% ipython --no-banner

In [1]: import numpy as np

In [2]: import numpy.linalg as la

In [3]: np.set_printoptions(precision=2, suppress=True, linewidth=140)

In [4]: def tidy(a):
   ...:     return np.round(a, 2) + 0
   ...: 

In [5]: J = np.loadtxt("m.csv", delimiter=",")

In [6]: tidy(J)
Out[6]: 
array([[-0.24,  0.07,  0.27,  0.  ,  0.6 , -0.46, -0.28, -0.24,  0.06, -0.31, -0.09, -0.05, -0.07,  0.2 ],
       [-0.18, -0.12,  0.41,  0.2 , -0.2 ,  0.08,  0.  , -0.6 , -0.29,  0.25,  0.4 , -0.02,  0.17,  0.06],
       [ 0.06,  0.11, -0.15, -0.35, -0.05, -0.09, -0.19,  0.07, -0.41, -0.41,  0.54,  0.31, -0.13, -0.22],
       [ 0.  , -0.57, -0.15, -0.24, -0.03, -0.47,  0.16,  0.09,  0.05,  0.37,  0.2 ,  0.08, -0.27,  0.27],
       [ 0.03,  0.03, -0.17, -0.18, -0.55, -0.31, -0.2 , -0.17, -0.27, -0.22, -0.36, -0.32,  0.18,  0.28],
       [ 0.09,  0.25, -0.46,  0.51,  0.19,  0.03, -0.19,  0.07, -0.34,  0.21,  0.11,  0.07, -0.1 ,  0.44],
       [-0.6 ,  0.1 ,  0.04, -0.16, -0.15,  0.07, -0.5 ,  0.36,  0.14,  0.29,  0.05,  0.16,  0.23,  0.08],
       [ 0.33,  0.13,  0.11, -0.01, -0.02, -0.26,  0.1 , -0.05,  0.08,  0.07, -0.14,  0.69,  0.51,  0.14],
       [ 0.24,  0.12,  0.37,  0.29, -0.1 , -0.39,  0.01,  0.51, -0.01,  0.01,  0.32, -0.37,  0.19, -0.08],
       [-0.06, -0.22,  0.36,  0.18, -0.24,  0.27,  0.07,  0.25,  0.01, -0.44, -0.02,  0.25, -0.26,  0.51],
       [-0.15,  0.34,  0.23,  0.14, -0.24, -0.28,  0.09,  0.02, -0.21,  0.23, -0.31,  0.25, -0.55, -0.28],
       [ 0.39, -0.43,  0.22,  0.01,  0.14,  0.15, -0.56,  0.1 , -0.3 ,  0.16, -0.28,  0.05, -0.05, -0.2 ],
       [ 0.42,  0.35,  0.14, -0.26, -0.14,  0.1 , -0.33, -0.2 ,  0.45,  0.17,  0.2 , -0.07, -0.32,  0.25],
       [ 0.03,  0.25,  0.26, -0.51,  0.27,  0.2 ,  0.3 ,  0.19, -0.44,  0.23, -0.1 , -0.15,  0.06,  0.3 ]])

In [7]: O, V = la.qr(J[:, :8])[0], la.qr(J[:, 8:])[0]

In [8]: sv = la.svd(O.T @ V, compute_uv=False)

In [9]: print(tidy(sv))
[0. 0. 0. 0. 0. 0.]

In [10]: tidy(np.degrees(np.arccos(sv.clip(0, 1))))
Out[10]: array([90., 90., 90., 90., 90., 90.])

In [11]: t3 = np.stack([J, -1 * J, J[::-1]])

In [12]: tidy(la.det(t3))
Out[12]: array([-1., -1.,  1.])

In [13]: (t3 @ J.T).shape
Out[13]: (3, 14, 14)

In [14]: other = J / np.sqrt((J ** 2).mean(axis=1, keepdims=True))

In [15]: print(tidy(other[8]))
[ 0.9   0.47  1.37  1.1  -0.38 -1.44  0.03  1.92 -0.04  0.03  1.19 -1.4   0.71 -0.28]

In [16]: print(tidy(la.norm(other, axis=1)))
[3.74 3.74 3.74 3.74 3.74 3.74 3.74 3.74 3.74 3.74 3.74 3.74 3.74 3.74]

In [17]: M = np.loadtxt("x.csv", delimiter=",")

In [18]: M
Out[18]: 
array([[-2.96, -0.01, -3.02,  1.92, -2.  , -1.09, -3.04, -3.  ,  2.1 ,  2.92,  0.04, -3.01,  0.01,  0.01],
       [-3.03, -0.01, -2.94,  1.99, -2.  , -1.02, -2.98, -2.95,  1.98,  2.99, -0.01, -3.01,  0.04,  0.03],
       [-3.01, -0.05, -3.01,  2.01, -1.94, -0.96, -3.03, -2.97,  2.12,  2.97, -0.01, -2.99,  0.06, -0.06],
       [-3.04, -0.06, -3.06,  1.96, -1.89, -1.05, -2.91, -2.97,  1.99,  3.01,  0.01, -2.99, -0.08, -0.03],
       [-2.96, -0.07, -3.  ,  2.  , -2.09, -0.94, -2.97, -3.02,  2.03,  2.95,  0.01, -2.98, -0.04,  0.02],
       [-3.04, -0.02, -3.05,  2.03, -2.01, -0.95, -3.02, -2.95,  1.95,  3.04, -0.14, -3.04, -0.06, -0.01],
       [-3.03,  0.03, -3.  ,  2.  , -2.03, -1.02, -2.96, -3.02,  2.03,  2.91,  0.06, -2.94,  0.03, -0.1 ],
       [-2.9 , -0.04, -3.07,  2.08, -2.03, -1.06, -3.04, -3.01,  2.11,  3.03, -0.05, -3.14, -0.01,  0.07],
       [-0.05, -1.99, -1.92,  0.04,  3.05, -0.95, -0.99,  2.05,  0.03, -1.06, -2.97,  2.08, -2.1 , -2.03],
       [-0.03, -2.05, -2.02, -0.03,  2.93, -0.92, -1.  ,  1.94,  0.03, -1.04, -3.02,  1.95, -2.07, -2.02],
       [-0.04, -2.14, -2.  , -0.02,  3.02, -0.97, -0.98,  2.04,  0.02, -1.09, -2.96,  2.04, -1.96, -2.03],
       [-0.07, -2.05, -1.97,  0.01,  3.03, -1.05, -1.06,  2.03,  0.01, -0.92, -2.98,  1.93, -2.03, -2.13],
       [ 0.02, -1.93, -2.04, -0.04,  3.02, -1.01, -1.03,  2.06, -0.02, -1.05, -2.97,  1.94, -2.04, -1.9 ],
       [-0.01, -1.96, -2.04,  0.02,  3.05, -0.95, -0.96,  1.97,  0.  , -0.97, -2.95,  2.01, -2.08, -2.04],
       [ 0.07, -2.01, -2.07, -0.01,  3.09, -1.05, -0.97,  2.01, -0.01, -0.96, -2.97,  1.9 , -2.1 , -1.89],
       [-0.01, -2.  , -2.04,  0.02,  3.02, -1.  , -0.85,  2.03, -0.03, -1.05, -3.04,  1.9 , -2.02, -1.9 ],
       [-3.08,  2.  ,  3.13, -2.97,  1.05, -0.04,  2.07, -3.03, -2.03, -1.02,  2.09, -1.97,  0.98,  0.02],
       [-2.98,  2.13,  3.01, -2.96,  1.05,  0.02,  2.02, -2.98, -2.05, -1.03,  1.98, -1.91,  1.04, -0.07],
       [-2.95,  1.92,  2.95, -3.04,  1.  ,  0.07,  2.03, -2.99, -2.03, -1.08,  2.07, -2.01,  1.08, -0.01],
       [-2.96,  2.05,  3.07, -2.96,  0.94, -0.05,  2.05, -3.02, -1.95, -0.98,  1.97, -2.  ,  0.99,  0.02],
       [-3.09,  2.  ,  3.01, -2.99,  1.04, -0.09,  1.99, -3.01, -1.96, -0.91,  1.97, -2.06,  0.94,  0.  ],
       [-3.13,  1.99,  3.  , -3.05,  1.06,  0.08,  1.97, -3.  , -2.05, -0.96,  1.96, -1.91,  1.02,  0.03],
       [-3.07,  2.02,  3.07, -3.01,  1.01,  0.  ,  2.  , -3.05, -1.96, -0.92,  2.02, -2.01,  1.07,  0.  ],
       [-2.94,  2.04,  2.93, -3.05,  0.99,  0.01,  1.99, -3.01, -1.86, -1.01,  1.95, -2.03,  1.03,  0.08]])

In [19]: tidy(J[:, 2] @ J[:, 3])
Out[19]: np.float64(0.0)

In [20]: tidy(la.svd(J, compute_uv=False))
Out[20]: array([1., 1., 1., 1., 1., 1., 1., 1., 1., 1., 1., 1., 1., 1.])

In [21]: feats = np.load("dump.npy")

In [22]: feats
Out[22]: 
array([[ -1,  -1,  -1,  -1,  -1,  -1,  -1,  -1,  -1,  -1,  -1],
       [ -1,  -2,  -2,  -2,  -2,  -2,  -2,  -2,  -2,  -2,  -2],
       [ -1,  -2,  -3,  -3,  -3,  -3,  -3,  -3,  -3,  -3,  -3],
       [ -1,  -2,  -3,  -4,  -4,  -4,  -4,  -4,  -4,  -4,  -4],
       [ -1,  -2,  -3,  -4,  -5,  -5,  -5,  -5,  -5,  -5,  -5],
       [ -1,  -2,  -3,  -4,  -5,  -6,  -6,  -6,  -6,  -6,  -6],
       [ -1,  -2,  -3,  -4,  -5,  -6,  -7,  -7,  -7,  -7,  -7],
       [ -1,  -2,  -3,  -4,  -5,  -6,  -7,  -8,  -8,  -8,  -8],
       [ -1,  -2,  -3,  -4,  -5,  -6,  -7,  -8,  -9,  -9,  -9],
       [ -1,  -2,  -3,  -4,  -5,  -6,  -7,  -8,  -9, -10, -10],
       [ -1,  -2,  -3,  -4,  -5,  -6,  -7,  -8,  -9, -10, -11]])

In [23]: [round(float(la.det(feats[:i, :i])), 2) + 0 for i in range(1, 12)]
Out[23]: [-1.0, 1.0, -1.0, 1.0, -1.0, 1.0, -1.0, 1.0, -1.0, 1.0, -1.0]
